$ ipython --no-banner

In [1]: import numpy as np

In [2]: np.set_printoptions(precision=3, suppress=True, linewidth=100)

In [3]: tidy = lambda a: np.round(a, 3) + 0

In [4]: M = np.array([[2, 2, 2, 2, 2, 2, 2],
   ...:     [2, 4, 4, 4, 4, 4, 4],
   ...:     [2, 4, 6, 6, 6, 6, 6],
   ...:     [2, 4, 6, 8, 8, 8, 8],
   ...:     [2, 4, 6, 8, 10, 10, 10],
   ...:     [2, 4, 6, 8, 10, 12, 12],
   ...:     [2, 4, 6, 8, 10, 12, 14]])

In [5]: # equal to its transpose

In [6]: w, vecs = np.linalg.eigh(M)

In [7]: vec = np.array([-2, 2, -1, -1, -3, -3, -1])

In [8]: np.abs(M).sum(axis=1).max(), tidy(np.abs(w).max())
Out[8]: (np.int64(56), np.float64(45.762))

In [9]: tidy(vecs * np.abs(w) @ vecs.T)
Out[9]: 
array([[ 2.,  2.,  2.,  2.,  2.,  2.,  2.],
       [ 2.,  4.,  4.,  4.,  4.,  4.,  4.],
       [ 2.,  4.,  6.,  6.,  6.,  6.,  6.],
       [ 2.,  4.,  6.,  8.,  8.,  8.,  8.],
       [ 2.,  4.,  6.,  8., 10., 10., 10.],
       [ 2.,  4.,  6.,  8., 10., 12., 12.],
       [ 2.,  4.,  6.,  8., 10., 12., 14.]])

In [10]: tidy(vec @ M @ vec / (vec @ vec)), tidy(w[0]), tidy(w[-1])
Out[10]: (np.float64(23.517), np.float64(0.523), np.float64(45.762))

In [11]: print(vec @ M @ vec)
682

In [12]: (np.sign(vecs[:, -1].round(6)) == np.sign(vecs[0, -1].round(6))).astype(int)
Out[12]: array([1, 1, 1, 1, 1, 1, 1])

In [13]: tidy(np.linalg.eigvalsh(M[1:, 1:]))
Out[13]: array([ 0.534,  0.655,  0.951,  1.75 ,  4.858, 45.252])

In [14]: w, vecs = np.linalg.eigh(M)

In [15]: w.sum(), np.trace(M)
Out[15]: (np.float64(56.0), np.int64(56))

In [16]: tidy(np.linalg.eigvalsh(M + -3 * np.eye(7)))
Out[16]: array([-2.477, -2.401, -2.236, -1.883, -1.   ,  2.236, 42.762])

In [17]: tidy(np.linalg.eigvalsh(M @ M))
Out[17]: array([   0.273,    0.359,    0.584,    1.247,    4.   ,   27.416, 2094.121])

In [18]: tidy(np.linalg.svd(M, compute_uv=False))
Out[18]: array([45.762,  5.236,  2.   ,  1.117,  0.764,  0.599,  0.523])

In [19]: tidy(vecs @ np.diag(w) @ vecs.T)
Out[19]: 
array([[ 2.,  2.,  2.,  2.,  2.,  2.,  2.],
       [ 2.,  4.,  4.,  4.,  4.,  4.,  4.],
       [ 2.,  4.,  6.,  6.,  6.,  6.,  6.],
       [ 2.,  4.,  6.,  8.,  8.,  8.,  8.],
       [ 2.,  4.,  6.,  8., 10., 10., 10.],
       [ 2.,  4.,  6.,  8., 10., 12., 12.],
       [ 2.,  4.,  6.,  8., 10., 12., 14.]])

In [20]: tidy(vecs.T @ vecs)
Out[20]: 
array([[1., 0., 0., 0., 0., 0., 0.],
       [0., 1., 0., 0., 0., 0., 0.],
       [0., 0., 1., 0., 0., 0., 0.],
       [0., 0., 0., 1., 0., 0., 0.],
       [0., 0., 0., 0., 1., 0., 0.],
       [0., 0., 0., 0., 0., 1., 0.],
       [0., 0., 0., 0., 0., 0., 1.]])

In [21]: feats = np.array([[6.0, 8.0, -5.0, 7.0],
    ...:     [12.0, 0.0, -6.0, -6.0],
    ...:     [12.0, 10.0, -10.0, 8.0],
    ...:     [-30.0, -12.0, 15.0, 3.0]])

In [22]: rng = np.random.default_rng(1680)

In [23]: lab = rng.permutation(4)

In [24]: lab
Out[24]: array([1, 0, 2, 3])

In [25]: M2 = feats[lab][:, lab]

In [26]: np.diag(M2)
Out[26]: array([  0.,   6., -10.,   3.])

In [27]: np.allclose(M2, feats)
Out[27]: False

In [28]: print(tidy(np.sort(np.abs(np.linalg.eigvals(M2)))))
[0. 3. 4. 6.]

In [29]: M2
Out[29]: 
array([[  0.,  12.,  -6.,  -6.],
       [  8.,   6.,  -5.,   7.],
       [ 10.,  12., -10.,   8.],
       [-12., -30.,  15.,   3.]])

In [30]: tidy(np.linalg.det(M2)), tidy(np.linalg.det(feats[lab]))
Out[30]: (np.float64(0.0), np.float64(0.0))

In [31]: K = np.eye(4, dtype=int)[rng.permutation(4)]

In [32]: K
Out[32]: 
array([[1, 0, 0, 0],
       [0, 0, 1, 0],
       [0, 0, 0, 1],
       [0, 1, 0, 0]])

In [33]: # a transition matrix

In [34]: ang = np.radians(120)

In [35]: R = np.eye(4)

In [36]: R[0, 0] = R[1, 1] = np.cos(ang)

In [37]: R[0, 1], R[1, 0] = -np.sin(ang), np.sin(ang)

In [38]: tidy(R)
Out[38]: 
array([[-0.5  , -0.866,  0.   ,  0.   ],
       [ 0.866, -0.5  ,  0.   ,  0.   ],
       [ 0.   ,  0.   ,  1.   ,  0.   ],
       [ 0.   ,  0.   ,  0.   ,  1.   ]])

In [39]: M2 = K @ R.T

In [40]: tidy(np.linalg.svd(K, compute_uv=False)), tidy(np.linalg.svd(M2, compute_uv=False))
Out[40]: (array([1., 1., 1., 1.]), array([1., 1., 1., 1.]))

In [41]: tidy(np.abs(M2 - K).max(axis=0))
Out[41]: array([1.5, 1.5, 0. , 0. ])

In [42]: M2 = R + rng.integers(-2, 3, (4, 1)) @ rng.integers(-2, 3, (1, 4))

In [43]: print(tidy(M2))
[[-0.5   -1.866  2.    -2.   ]
 [ 0.866 -2.5    4.    -4.   ]
 [ 0.    -2.     5.    -4.   ]
 [ 0.     1.    -2.     3.   ]]

In [44]: print(M2 - R)
[[ 0. -1.  2. -2.]
 [ 0. -2.  4. -4.]
 [ 0. -2.  4. -4.]
 [ 0.  1. -2.  2.]]

In [45]: np.linalg.matrix_rank(M2 - R, tol=1e-8)
Out[45]: np.int64(1)

In [46]: Q, vecs = np.linalg.qr(K[:, :2])[0], np.linalg.qr(K[:, 2:])[0]

In [47]: s = np.linalg.svd(Q.T @ vecs, compute_uv=False)

In [48]: s
Out[48]: array([0., 0.])

In [49]: arr = np.array([[5, 6, 3, 1, 2],
    ...:     [6, 7, 4, 2, 3],
    ...:     [2, 3, 0, -2, -1],
    ...:     [7, 8, 5, 3, 4],
    ...:     [3, 4, 1, -1, 0],
    ...:     [5, 6, 3, 1, 2],
    ...:     [2, 3, 0, -2, -1],
    ...:     [4, 5, 2, 0, 1],
    ...:     [3, 4, 1, -1, 0],
    ...:     [5, 6, 3, 1, 2]])

In [50]: arr
Out[50]: 
array([[ 5,  6,  3,  1,  2],
       [ 6,  7,  4,  2,  3],
       [ 2,  3,  0, -2, -1],
       [ 7,  8,  5,  3,  4],
       [ 3,  4,  1, -1,  0],
       [ 5,  6,  3,  1,  2],
       [ 2,  3,  0, -2, -1],
       [ 4,  5,  2,  0,  1],
       [ 3,  4,  1, -1,  0],
       [ 5,  6,  3,  1,  2]])

In [51]: # rows 0 and 5 are equal

In [52]: Xc = arr - arr.mean(axis=0)

In [53]: left, s, Vt = np.linalg.svd(Xc, full_matrices=False)

In [54]: np.abs(left[:, 0]).argmax()
Out[54]: np.int64(3)

In [55]: print((np.sign(left[:, 0]) == np.sign(left[0, 0])).astype(int))
[1 1 0 1 0 1 0 0 0 1]

In [56]: np.linalg.matrix_rank(Xc)
Out[56]: np.int64(1)

In [57]: tidy(Vt[0] * np.sign(Vt[0, np.abs(Vt[0]).argmax()]))
Out[57]: array([0.447, 0.447, 0.447, 0.447, 0.447])

In [58]: left, s, Vt = np.linalg.svd(arr)

In [59]: vecs = Vt[:(s > 1e-8).sum()]

In [60]: vec = arr[6] + 4 * arr[1] + rng.integers(2) * np.eye(5)[0]

In [61]: vec
Out[61]: array([26., 31., 16.,  6., 11.])

In [62]: np.linalg.matrix_rank(np.vstack([arr, vec]))
Out[62]: np.int64(2)

In [63]: F = np.loadtxt("block7.csv", delimiter=",")

In [64]: tidy(F)
Out[64]: 
array([[-0.87 ,  2.948, -1.495, -1.335, -0.21 ,  0.086, -1.14 ,  0.85 , -0.357,  0.812, -0.095,
         2.944],
       [-2.466, -0.233,  2.117,  0.187,  0.099,  3.158,  0.991,  0.365, -1.365,  0.018, -0.977,
         0.655],
       [ 1.596, -0.376, -1.624, -1.797,  2.719,  1.242,  0.324,  1.5  , -1.672, -0.255, -1.033,
        -1.107],
       [ 1.306, -1.601,  0.725, -2.172, -2.465, -0.866,  0.866,  0.037, -2.18 , -0.891,  0.141,
         1.532],
       [-1.886, -0.113, -1.664, -0.884,  0.331,  0.32 ,  1.52 , -0.137,  0.69 , -2.932,  2.502,
        -0.074],
       [-1.596, -2.077, -0.883,  1.403,  0.257, -1.033, -1.282,  2.13 , -1.791,  1.375,  1.716,
         0.193],
       [-1.451,  0.498, -0.758,  0.45 ,  0.304, -1.26 , -1.465, -2.544, -2.496, -1.457, -1.588,
        -0.834],
       [-1.596, -0.605,  0.931, -0.85 ,  1.651, -2.878,  1.633,  0.993,  1.061, -0.028, -2.   ,
         0.841],
       [-1.306,  0.007, -2.173, -0.884, -2.147,  0.142,  1.795, -0.255,  0.107,  2.259, -1.019,
        -1.928],
       [ 0.29 ,  0.612, -0.694,  1.789, -1.85 ,  0.058, -0.207,  2.801,  0.255, -2.362, -1.918,
        -0.47 ],
       [-1.161, -0.975,  0.8  , -2.672, -0.657,  0.399, -3.09 ,  0.63 ,  1.538, -0.414, -0.33 ,
        -1.318],
       [ 0.145, -2.699, -2.07 ,  0.664,  0.133,  1.226, -0.529, -1.253,  1.407, -0.129, -1.547,
         2.282]])

In [65]: f = np.array([3, 3, 0, 1, 1, 0, -2, -3, 2, -2, 0, -3])

In [66]: M2 = F + np.outer(f, np.eye(12)[10])

In [67]: tidy(np.linalg.det(M2) / np.linalg.det(F)), tidy(1 + np.linalg.solve(F, f)[10])
Out[67]: (np.float64(1.602), np.float64(1.602))

In [68]: np.linalg.matrix_rank(np.linalg.inv(M2) - np.linalg.inv(F), tol=1e-8)
Out[68]: np.int64(1)

In [69]: tidy(F @ F.T)
Out[69]: 
array([[25.,  0.,  0.,  0.,  0.,  0.,  0.,  0.,  0.,  0.,  0.,  0.],
       [ 0., 25.,  0.,  0.,  0.,  0.,  0.,  0.,  0.,  0.,  0.,  0.],
       [ 0.,  0., 25.,  0.,  0.,  0.,  0.,  0.,  0.,  0.,  0.,  0.],
       [ 0.,  0.,  0., 25.,  0.,  0.,  0.,  0.,  0.,  0.,  0.,  0.],
       [ 0.,  0.,  0.,  0., 25.,  0.,  0.,  0.,  0.,  0.,  0.,  0.],
       [ 0.,  0.,  0.,  0.,  0., 25.,  0.,  0.,  0.,  0.,  0.,  0.],
       [ 0.,  0.,  0.,  0.,  0.,  0., 25.,  0.,  0.,  0.,  0.,  0.],
       [ 0.,  0.,  0.,  0.,  0.,  0.,  0., 25.,  0.,  0.,  0.,  0.],
       [ 0.,  0.,  0.,  0.,  0.,  0.,  0.,  0., 25.,  0.,  0.,  0.],
       [ 0.,  0.,  0.,  0.,  0.,  0.,  0.,  0.,  0., 25.,  0.,  0.],
       [ 0.,  0.,  0.,  0.,  0.,  0.,  0.,  0.,  0.,  0., 25.,  0.],
       [ 0.,  0.,  0.,  0.,  0.,  0.,  0.,  0.,  0.,  0.,  0., 25.]])

In [70]: tidy(np.linalg.svd(F, compute_uv=False))
Out[70]: array([5., 5., 5., 5., 5., 5., 5., 5., 5., 5., 5., 5.])

In [71]: tidy(np.linalg.norm(F, axis=0))
Out[71]: array([5., 5., 5., 5., 5., 5., 5., 5., 5., 5., 5., 5.])

In [72]: tidy(F.T @ F)
Out[72]: 
array([[25.,  0.,  0.,  0.,  0.,  0.,  0.,  0.,  0.,  0.,  0.,  0.],
       [ 0., 25.,  0.,  0.,  0.,  0.,  0.,  0.,  0.,  0.,  0.,  0.],
       [ 0.,  0., 25.,  0.,  0.,  0.,  0.,  0.,  0.,  0.,  0.,  0.],
       [ 0.,  0.,  0., 25.,  0.,  0.,  0.,  0.,  0.,  0.,  0.,  0.],
       [ 0.,  0.,  0.,  0., 25.,  0.,  0.,  0.,  0.,  0.,  0.,  0.],
       [ 0.,  0.,  0.,  0.,  0., 25.,  0.,  0.,  0.,  0.,  0.,  0.],
       [ 0.,  0.,  0.,  0.,  0.,  0., 25.,  0.,  0.,  0.,  0.,  0.],
       [ 0.,  0.,  0.,  0.,  0.,  0.,  0., 25.,  0.,  0.,  0.,  0.],
       [ 0.,  0.,  0.,  0.,  0.,  0.,  0.,  0., 25.,  0.,  0.,  0.],
       [ 0.,  0.,  0.,  0.,  0.,  0.,  0.,  0.,  0., 25.,  0.,  0.],
       [ 0.,  0.,  0.,  0.,  0.,  0.,  0.,  0.,  0.,  0., 25.,  0.],
       [ 0.,  0.,  0.,  0.,  0.,  0.,  0.,  0.,  0.,  0.,  0., 25.]])

In [73]: ang = np.radians(30)

In [74]: R = np.eye(12)

In [75]: R[4, 4] = R[3, 3] = np.cos(ang)

In [76]: R[4, 3], R[3, 4] = -np.sin(ang), np.sin(ang)

In [77]: tidy(R)
Out[77]: 
array([[ 1.   ,  0.   ,  0.   ,  0.   ,  0.   ,  0.   ,  0.   ,  0.   ,  0.   ,  0.   ,  0.   ,
         0.   ],
       [ 0.   ,  1.   ,  0.   ,  0.   ,  0.   ,  0.   ,  0.   ,  0.   ,  0.   ,  0.   ,  0.   ,
         0.   ],
       [ 0.   ,  0.   ,  1.   ,  0.   ,  0.   ,  0.   ,  0.   ,  0.   ,  0.   ,  0.   ,  0.   ,
         0.   ],
       [ 0.   ,  0.   ,  0.   ,  0.866,  0.5  ,  0.   ,  0.   ,  0.   ,  0.   ,  0.   ,  0.   ,
         0.   ],
       [ 0.   ,  0.   ,  0.   , -0.5  ,  0.866,  0.   ,  0.   ,  0.   ,  0.   ,  0.   ,  0.   ,
         0.   ],
       [ 0.   ,  0.   ,  0.   ,  0.   ,  0.   ,  1.   ,  0.   ,  0.   ,  0.   ,  0.   ,  0.   ,
         0.   ],
       [ 0.   ,  0.   ,  0.   ,  0.   ,  0.   ,  0.   ,  1.   ,  0.   ,  0.   ,  0.   ,  0.   ,
         0.   ],
       [ 0.   ,  0.   ,  0.   ,  0.   ,  0.   ,  0.   ,  0.   ,  1.   ,  0.   ,  0.   ,  0.   ,
         0.   ],
       [ 0.   ,  0.   ,  0.   ,  0.   ,  0.   ,  0.   ,  0.   ,  0.   ,  1.   ,  0.   ,  0.   ,
         0.   ],
       [ 0.   ,  0.   ,  0.   ,  0.   ,  0.   ,  0.   ,  0.   ,  0.   ,  0.   ,  1.   ,  0.   ,
         0.   ],
       [ 0.   ,  0.   ,  0.   ,  0.   ,  0.   ,  0.   ,  0.   ,  0.   ,  0.   ,  0.   ,  1.   ,
         0.   ],
       [ 0.   ,  0.   ,  0.   ,  0.   ,  0.   ,  0.   ,  0.   ,  0.   ,  0.   ,  0.   ,  0.   ,
         1.   ]])

In [78]: M2 = F @ R.T

In [79]: print(tidy(np.linalg.svd(F, compute_uv=False)), tidy(np.linalg.svd(M2, compute_uv=False)))
[5. 5. 5. 5. 5. 5. 5. 5. 5. 5. 5. 5.] [5. 5. 5. 5. 5. 5. 5. 5. 5. 5. 5. 5.]

In [80]: print(tidy(np.linalg.det(R)), tidy(np.trace(R)))
1.0 11.732

In [81]: lab = rng.permutation(12)

In [82]: lab
Out[82]: array([ 0,  4,  2,  9, 10,  6,  1,  3,  8,  7, 11,  5])

In [83]: M2 = F[lab][:, lab]

In [84]: print(np.allclose(M2, F))
False

In [85]: tidy(np.diag(M2))
Out[85]: 
array([-0.87 ,  0.331, -1.624, -2.362, -0.33 , -1.465, -0.233, -2.172,  0.107,  0.993,  2.282,
       -1.033])

In [86]: W0 = np.load("run9.npy")

In [87]: W0
Out[87]: 
array([[ 3, -1,  0,  1, -3, -3,  2,  0,  1,  3,  3],
       [ 1, -1, -3,  3,  1, -3, -1, -3,  3,  0,  2],
       [ 1, -1, -3,  3,  1, -3, -1, -3,  3,  0,  2],
       [ 2, -1,  1,  2,  3,  0, -1, -1,  0,  0,  3],
       [-1,  2,  1, -3, -2, -3,  2,  3, -1, -3,  1],
       [ 1,  2, -2,  3,  2,  0,  2, -1, -3,  1, -3],
       [-2, -1,  3, -3, -2,  0,  3, -3,  1,  2, -2],
       [ 0,  0, -1,  3, -1,  0, -1,  0,  1,  2,  0],
       [ 1, -1,  1,  0, -1,  2,  3,  0, -2, -2, -3],
       [ 0,  1,  2, -3, -2,  2, -3,  2,  1,  0, -2],
       [ 1,  2, -1,  3,  1, -1,  1, -2, -2,  2,  3]])

In [88]: # rows 1 and 2 are equal

In [89]: L = np.linalg.cholesky(M)

In [90]: tidy(np.diag(L) ** 2)
Out[90]: array([2., 2., 2., 2., 2., 2., 2.])

In [91]: tidy(np.prod(np.diag(L)) ** 2), tidy(np.linalg.det(M))
Out[91]: (np.float64(128.0), np.float64(128.0))

In [92]: tidy(L @ L.T)
Out[92]: 
array([[ 2.,  2.,  2.,  2.,  2.,  2.,  2.],
       [ 2.,  4.,  4.,  4.,  4.,  4.,  4.],
       [ 2.,  4.,  6.,  6.,  6.,  6.,  6.],
       [ 2.,  4.,  6.,  8.,  8.,  8.,  8.],
       [ 2.,  4.,  6.,  8., 10., 10., 10.],
       [ 2.,  4.,  6.,  8., 10., 12., 12.],
       [ 2.,  4.,  6.,  8., 10., 12., 14.]])

In [93]: X = np.load("a.npy")

In [94]: tidy(X)
Out[94]: 
array([[-0.296, -0.024, -0.579, -0.4  ,  0.477, -0.207,  0.004,  0.349, -0.159],
       [ 0.381, -0.009, -0.183, -0.307,  0.237,  0.561, -0.341, -0.1  ,  0.479],
       [ 0.508, -0.545, -0.096, -0.306, -0.188, -0.258,  0.479,  0.027,  0.096],
       [-0.254, -0.137, -0.125, -0.338, -0.627,  0.498, -0.048,  0.18 , -0.334],
       [ 0.296,  0.336, -0.573,  0.507, -0.141,  0.208,  0.326,  0.209, -0.021],
       [-0.212,  0.374, -0.324, -0.272, -0.38 , -0.316,  0.047, -0.508,  0.364],
       [ 0.296,  0.258,  0.1  , -0.104, -0.315, -0.382, -0.459,  0.591,  0.142],
       [ 0.085, -0.462, -0.402,  0.331, -0.113, -0.191, -0.574, -0.294, -0.208],
       [ 0.466,  0.388,  0.044, -0.295,  0.111, -0.035, -0.057, -0.314, -0.654]])

In [95]: rk = np.linalg.matrix_rank(feats)

In [96]: rk
Out[96]: np.int64(3)

In [97]: null = np.linalg.svd(feats)[2][rk:].T

In [98]: print([int(np.linalg.matrix_rank(np.delete(feats, i, axis=0))) for i in range(4)])
[3, 3, 3, 3]

In [99]: [int(np.linalg.matrix_rank(feats[:i])) for i in range(1, len(feats) + 1)]
Out[99]: [1, 2, 3, 3]

In [100]: tidy(null @ null.T)
Out[100]: 
array([[ 0.25, -0.25,  0.25,  0.25],
       [-0.25,  0.25, -0.25, -0.25],
       [ 0.25, -0.25,  0.25,  0.25],
       [ 0.25, -0.25,  0.25,  0.25]])

In [101]: null.shape
Out[101]: (4, 1)

In [102]: tidy(feats @ null)
Out[102]: 
array([[0.],
       [0.],
       [0.],
       [0.]])
